$ python3 -q
>>> import numpy as np
>>> np.set_printoptions(precision=2, suppress=True, linewidth=100, floatmode="fixed")
>>> M = np.load("layer4.npy")
>>> M
array([[  4,   5,   6,   7,   8,   9,  10,  11,  12,  13,  14],
       [ 15,  16,  17,  18,  19,  20,  21,  22,  23,  24,  25],
       [ 26,  27,  28,  29,  30,  31,  32,  33,  34,  35,  36],
       [ 37,  38,  39,  40,  41,  42,  43,  44,  45,  46,  47],
       [ 48,  49,  50,  51,  52,  53,  54,  55,  56,  57,  58],
       [ 59,  60,  61,  62,  63,  64,  65,  66,  67,  68,  69],
       [ 70,  71,  72,  73,  74,  75,  76,  77,  78,  79,  80],
       [ 81,  82,  83,  84,  85,  86,  87,  88,  89,  90,  91],
       [ 92,  93,  94,  95,  96,  97,  98,  99, 100, 101, 102],
       [103, 104, 105, 106, 107, 108, 109, 110, 111, 112, 113],
       [114, 115, 116, 117, 118, 119, 120, 121, 122, 123, 124]])
>>> # rows and columns are dependent
>>> np.linalg.lstsq(M[:-1].T, M[-1])[2]
np.int32(2)
>>> np.allclose(M[:-1].T @ np.linalg.lstsq(M[:-1].T, M[-1])[0], M[-1])
True
>>> round(float(np.trace(np.linalg.pinv(M) @ M)), 2)
2.0
>>> left, sigma, vt = np.linalg.svd(M)
>>> evecs = vt[:(sigma > 1e-8).sum()]
>>> rng = np.random.default_rng(93)
>>> x = M[9] + 3 * M[10] + rng.integers(2) * np.eye(11)[8]
>>> print(x)
[445.00 449.00 453.00 457.00 461.00 465.00 469.00 473.00 478.00 481.00 485.00]
>>> print(round(np.linalg.norm(x - evecs.T @ evecs @ x), 2))
0.91
>>> print(np.allclose(evecs.T @ evecs @ x, x))
False
>>> np.linalg.matrix_rank(np.vstack([M, x]))
np.int64(3)
>>> np.diag(evecs.T @ evecs)
array([0.32, 0.24, 0.17, 0.13, 0.10, 0.09, 0.10, 0.13, 0.17, 0.24, 0.32])
>>> [round(float(x), 2) for x in np.linalg.svd(M, compute_uv=False)[:3]]
[801.85, 16.6, 0.0]
>>> print(round(float(np.linalg.norm(M, 2) / np.linalg.norm(M)), 2))
1.0
>>> print(np.linalg.cond(M) > 100)
True
>>> left, sigma, vt = np.linalg.svd(M)
>>> sigma.round(2) + 0
array([801.85,  16.60,   0.00,   0.00,   0.00,   0.00,   0.00,   0.00,   0.00,   0.00,   0.00])
>>> M2 = left[:, :2] @ np.diag(sigma[:2]) @ vt[:2]
>>> np.linalg.matrix_rank(M2)
np.int64(2)
>>> round(np.linalg.norm(M - M2, 2), 2), round(float(sigma[2]), 2)
(np.float64(0.0), 0.0)
>>> E = np.load("w.npy")
>>> E
array([[0, 0, 0, 0],
       [2, 0, 0, 0],
       [1, 2, 1, 1],
       [1, 0, 0, 0],
       [1, 2, 1, 1],
       [2, 0, 0, 0],
       [0, 2, 1, 1],
       [2, 0, 0, 0],
       [2, 4, 3, 3],
       [1, 2, 1, 1],
       [2, 0, 0, 0],
       [2, 4, 3, 3],
       [0, 4, 3, 3],
       [1, 2, 1, 1],
       [0, 4, 3, 3]])
>>> np.linalg.cond(E) > 100
np.True_
>>> np.argsort(-np.linalg.norm(E, axis=0).round(6), kind="stable")[:3]
array([1, 2, 3])
>>> print([round(float(x), 2) for x in np.linalg.svd(E, compute_uv=False)[:3]])
[13.14, 4.63, 0.97]
>>> round(float(np.linalg.norm(E, 2) / np.linalg.norm(E)), 2)
0.94
>>> print(np.linalg.matrix_rank(E, rtol=0.1))
2
>>> rank = np.linalg.matrix_rank(E)
>>> print(rank)
3
>>> ns = np.linalg.svd(E)[2][rank:].T
>>> np.round(ns @ ns.T, 2) + 0
array([[ 0.00,  0.00,  0.00,  0.00],
       [ 0.00,  0.00,  0.00,  0.00],
       [ 0.00,  0.00,  0.50, -0.50],
       [ 0.00,  0.00, -0.50,  0.50]])
>>> np.round(ns[:, 0] / ns[np.abs(ns[:, 0]).round(6).argmax(), 0], 2) + 0
array([ 0.00,  0.00,  1.00, -1.00])
>>> [int(np.linalg.matrix_rank(np.delete(E, i, axis=0))) for i in range(15)]
[3, 3, 3, 3, 3, 3, 3, 3, 3, 3, 3, 3, 3, 3, 3]
>>> K = np.loadtxt("x.csv", delimiter=",")
>>> print(K)
[[1.00 1.00 2.00 0.00 0.00 0.00 0.00 1.00 0.00 0.00 0.00 1.00 3.00 0.00]
 [0.00 3.00 2.00 0.00 0.00 0.00 0.00 3.00 0.00 0.00 0.00 3.00 2.00 1.00]
 [1.00 1.00 1.00 0.00 0.00 1.00 0.00 0.00 0.00 0.00 0.00 3.00 0.00 2.00]
 [0.00 0.00 0.00 1.00 1.00 0.00 1.00 0.00 2.00 1.00 1.00 0.00 0.00 0.00]
 [0.00 0.00 0.00 1.00 0.00 0.00 0.00 0.00 0.00 3.00 3.00 0.00 0.00 0.00]
 [3.00 3.00 1.00 0.00 0.00 3.00 0.00 1.00 0.00 0.00 0.00 1.00 3.00 0.00]
 [0.00 0.00 0.00 3.00 3.00 0.00 2.00 0.00 0.00 2.00 3.00 0.00 0.00 0.00]
 [2.00 1.00 2.00 0.00 0.00 1.00 0.00 0.00 0.00 0.00 0.00 2.00 1.00 3.00]
 [0.00 0.00 0.00 2.00 3.00 0.00 1.00 0.00 2.00 1.00 1.00 0.00 0.00 0.00]
 [0.00 0.00 0.00 0.00 3.00 0.00 1.00 0.00 2.00 0.00 0.00 0.00 0.00 0.00]
 [0.00 0.00 0.00 3.00 1.00 0.00 0.00 0.00 3.00 2.00 2.00 0.00 0.00 0.00]
 [0.00 1.00 3.00 0.00 0.00 2.00 0.00 2.00 0.00 0.00 0.00 1.00 2.00 1.00]
 [1.00 1.00 3.00 0.00 0.00 0.00 0.00 3.00 0.00 0.00 0.00 0.00 1.00 3.00]
 [3.00 2.00 0.00 0.00 0.00 3.00 0.00 0.00 0.00 0.00 0.00 0.00 0.00 1.00]]
>>> M2 = np.linalg.inv(K)
>>> round(float(np.linalg.det(K) * np.linalg.det(M2)), 2)
1.0
>>> x = np.array([4, 2, 4, -3, 4, -4, 0, 5, 1, 3, 5, 1, -1, -4])
>>> y = K @ x
>>> y
array([17.00, 26.00,  1.00, 11.00, 21.00, 13.00, 24.00,  3.00, 16.00, 14.00, 14.00, 11.00, 20.00,
        0.00])
>>> np.round(np.linalg.solve(K, K[:, 12]), 2) + 0
array([0.00, 0.00, 0.00, 0.00, 0.00, 0.00, 0.00, 0.00, 0.00, 0.00, 0.00, 0.00, 1.00, 0.00])
>>> np.sort(np.abs(np.linalg.eigvals(K)))
array([ 0.74,  1.05,  1.05,  1.17,  1.17,  1.19,  1.21,  1.45,  1.45,  1.75,  4.08,  4.08,  8.61,
       11.43])
>>> np.trace(K)
np.float64(18.0)
>>> round(np.linalg.det(K), 2)
np.float64(9660.0)
>>> idx = rng.permutation(14)
>>> M2 = K[:, idx] * rng.choice([-1, 1], 14)
>>> M2
array([[ 0.00,  0.00,  0.00, -0.00, -1.00,  1.00, -0.00,  2.00, -0.00,  1.00,  0.00, -1.00, -3.00,
        -0.00],
       [ 0.00,  0.00,  0.00, -1.00, -3.00,  3.00, -0.00,  2.00, -0.00,  3.00,  0.00, -0.00, -2.00,
        -0.00],
       [ 0.00,  1.00,  0.00, -2.00, -3.00,  0.00, -0.00,  1.00, -0.00,  1.00,  0.00, -1.00, -0.00,
        -0.00],
       [ 1.00,  0.00,  1.00, -0.00, -0.00,  0.00, -1.00,  0.00, -1.00,  0.00,  1.00, -0.00, -0.00,
        -2.00],
       [ 1.00,  0.00,  3.00, -0.00, -0.00,  0.00, -0.00,  0.00, -0.00,  0.00,  3.00, -0.00, -0.00,
        -0.00],
       [ 0.00,  3.00,  0.00, -0.00, -1.00,  1.00, -0.00,  1.00, -0.00,  3.00,  0.00, -3.00, -3.00,
        -0.00],
       [ 3.00,  0.00,  2.00, -0.00, -0.00,  0.00, -2.00,  0.00, -3.00,  0.00,  3.00, -0.00, -0.00,
        -0.00],
       [ 0.00,  1.00,  0.00, -3.00, -2.00,  0.00, -0.00,  2.00, -0.00,  1.00,  0.00, -2.00, -1.00,
        -0.00],
       [ 2.00,  0.00,  1.00, -0.00, -0.00,  0.00, -1.00,  0.00, -3.00,  0.00,  1.00, -0.00, -0.00,
        -2.00],
       [ 0.00,  0.00,  0.00, -0.00, -0.00,  0.00, -1.00,  0.00, -3.00,  0.00,  0.00, -0.00, -0.00,
        -2.00],
       [ 3.00,  0.00,  2.00, -0.00, -0.00,  0.00, -0.00,  0.00, -1.00,  0.00,  2.00, -0.00, -0.00,
        -3.00],
       [ 0.00,  2.00,  0.00, -1.00, -1.00,  2.00, -0.00,  3.00, -0.00,  1.00,  0.00, -0.00, -2.00,
        -0.00],
       [ 0.00,  0.00,  0.00, -3.00, -0.00,  3.00, -0.00,  3.00, -0.00,  1.00,  0.00, -1.00, -1.00,
        -0.00],
       [ 0.00,  3.00,  0.00, -1.00, -0.00,  0.00, -0.00,  0.00, -0.00,  2.00,  0.00, -3.00, -0.00,
        -0.00]])
>>> left, _, vt = np.linalg.svd(K.T @ M2)
>>> idx
array([ 3,  5,  9, 13, 11,  7,  6,  2,  4,  1, 10,  0, 12,  8])
>>> gram = M2.T @ M2
>>> np.diag(gram)
array([24.00, 24.00, 19.00, 25.00, 25.00, 24.00,  7.00, 32.00, 29.00, 27.00, 24.00, 25.00, 28.00,
       21.00])
>>> np.trace(gram), (M2 ** 2).sum()
(np.float64(334.0), np.float64(334.0))
>>> data = np.loadtxt("dump.csv", delimiter=",")
>>> data
array([[0.25, 0.00, 0.25, 0.25, 0.25],
       [0.20, 0.40, 0.20, 0.20, 0.00],
       [0.00, 0.00, 1.00, 0.00, 0.00],
       [0.00, 0.00, 0.50, 0.50, 0.00],
       [0.00, 0.00, 0.33, 0.33, 0.33]])
>>> # row-stochastic, so 1 is an eigenvalue
>>> np.flatnonzero(np.linalg.matrix_power((K != 0) + (K.T != 0) + np.eye(14), 14)[12])
array([ 0,  1,  2,  5,  7, 11, 12, 13])
>>> x = np.array([2, -1, -1, -3, 1])
>>> y = data @ x
>>> b, lr = np.zeros(5), 1 / np.linalg.norm(data, 2) ** 2
>>> for i in range(250):
...     b -= lr * data.T @ (data @ b - y)
...     if i % 50 == 0: print(i, round(np.linalg.norm(data @ b - y), 2))
... 
0 1.07
50 0.11
100 0.05
150 0.02
200 0.01
>>> b
array([ 1.98, -0.99, -1.00, -3.00,  1.01])
>>> M2 = np.array([[-5, -3], [5, 1]])
>>> W2 = np.kron(M2, data)
>>> print(W2.shape)
(10, 10)
>>> np.linalg.eigvals(data)
array([0.40, 0.25, 0.33, 0.50, 1.00])
>>> np.poly(data)
array([ 1.00, -2.48,  2.29, -1.00,  0.21, -0.02])
>>> M2 = np.linalg.inv(data)
>>> np.round(np.linalg.inv(M2), 2) + 0
array([[0.25, 0.00, 0.25, 0.25, 0.25],
       [0.20, 0.40, 0.20, 0.20, 0.00],
       [0.00, 0.00, 1.00, 0.00, 0.00],
       [0.00, 0.00, 0.50, 0.50, 0.00],
       [0.00, 0.00, 0.33, 0.33, 0.33]])
>>> round(np.linalg.det(data) * np.linalg.det(M2), 2)
np.float64(1.0)
>>> np.linalg.det(data) * M2
array([[ 0.07,  0.00,  0.00,  0.00, -0.05],
       [-0.03,  0.04,  0.00, -0.02,  0.03],
       [ 0.00,  0.00,  0.02,  0.00,  0.00],
       [ 0.00,  0.00, -0.02,  0.03,  0.00],
       [ 0.00,  0.00,  0.00, -0.03,  0.05]])
>>> m1 = np.array([[-3, -3, 3, 1, 0],
...     [-3, 3, 1, -3, -1],
...     [-1, 1, 1, -3, -1],
...     [-2, -2, -3, 3, -2],
...     [-1, -1, 3, -2, -2]])
>>> m1
array([[-3, -3,  3,  1,  0],
       [-3,  3,  1, -3, -1],
       [-1,  1,  1, -3, -1],
       [-2, -2, -3,  3, -2],
       [-1, -1,  3, -2, -2]])
>>> round(float(np.linalg.det(2 * m1)), 2), np.round(np.linalg.det(m1), 2)
(-9856.0, np.float64(-308.0))
>>> print(np.poly(m1))
[  1.00  -2.00 -36.00 -42.00 259.00 308.00]
>>> round(float(np.linalg.det(m1[::-1])), 2)
-308.0
>>> np.einsum("ij,ji->", m1, m1)
np.int64(76)
>>> np.kron(np.eye(2, dtype=int), m1)
array([[-3, -3,  3,  1,  0,  0,  0,  0,  0,  0],
       [-3,  3,  1, -3, -1,  0,  0,  0,  0,  0],
       [-1,  1,  1, -3, -1,  0,  0,  0,  0,  0],
       [-2, -2, -3,  3, -2,  0,  0,  0,  0,  0],
       [-1, -1,  3, -2, -2,  0,  0,  0,  0,  0],
       [ 0,  0,  0,  0,  0, -3, -3,  3,  1,  0],
       [ 0,  0,  0,  0,  0, -3,  3,  1, -3, -1],
       [ 0,  0,  0,  0,  0, -1,  1,  1, -3, -1],
       [ 0,  0,  0,  0,  0, -2, -2, -3,  3, -2],
       [ 0,  0,  0,  0,  0, -1, -1,  3, -2, -2]])
>>> np.linalg.eigvals(m1)
array([ 7.07+0.00j,  2.75+0.00j, -3.33+1.59j, -3.33-1.59j, -1.17+0.00j])
>>> np.einsum("ii->", m1)
np.int64(2)
>>> mat = np.load("mat.npy")
>>> mat
array([[ 0.35,  0.85, -0.60, -0.40, -0.20, -0.20,  0.15,  0.15],
       [ 1.33,  3.23, -2.28, -1.52, -0.76, -0.76,  0.57,  0.57],
       [-0.14, -0.34,  0.24,  0.16,  0.08,  0.08, -0.06, -0.06],
       [-0.49, -1.19,  0.84,  0.56,  0.28,  0.28, -0.21, -0.21],
       [-0.35, -0.85,  0.60,  0.40,  0.20,  0.20, -0.15, -0.15],
       [ 0.63,  1.53, -1.08, -0.72, -0.36, -0.36,  0.27,  0.27],
       [-0.56, -1.36,  0.96,  0.64,  0.32,  0.32, -0.24, -0.24],
       [-0.91, -2.21,  1.56,  1.04,  0.52,  0.52, -0.39, -0.39],
       [-1.05, -2.55,  1.80,  1.20,  0.60,  0.60, -0.45, -0.45]])
>>> np.round(np.trace(np.linalg.pinv(mat) @ mat), 2)
np.float64(1.0)
>>> mat @ np.linalg.pinv(mat) @ mat
array([[ 0.35,  0.85, -0.60, -0.40, -0.20, -0.20,  0.15,  0.15],
       [ 1.33,  3.23, -2.28, -1.52, -0.76, -0.76,  0.57,  0.57],
       [-0.14, -0.34,  0.24,  0.16,  0.08,  0.08, -0.06, -0.06],
       [-0.49, -1.19,  0.84,  0.56,  0.28,  0.28, -0.21, -0.21],
       [-0.35, -0.85,  0.60,  0.40,  0.20,  0.20, -0.15, -0.15],
       [ 0.63,  1.53, -1.08, -0.72, -0.36, -0.36,  0.27,  0.27],
       [-0.56, -1.36,  0.96,  0.64,  0.32,  0.32, -0.24, -0.24],
       [-0.91, -2.21,  1.56,  1.04,  0.52,  0.52, -0.39, -0.39],
       [-1.05, -2.55,  1.80,  1.20,  0.60,  0.60, -0.45, -0.45]])
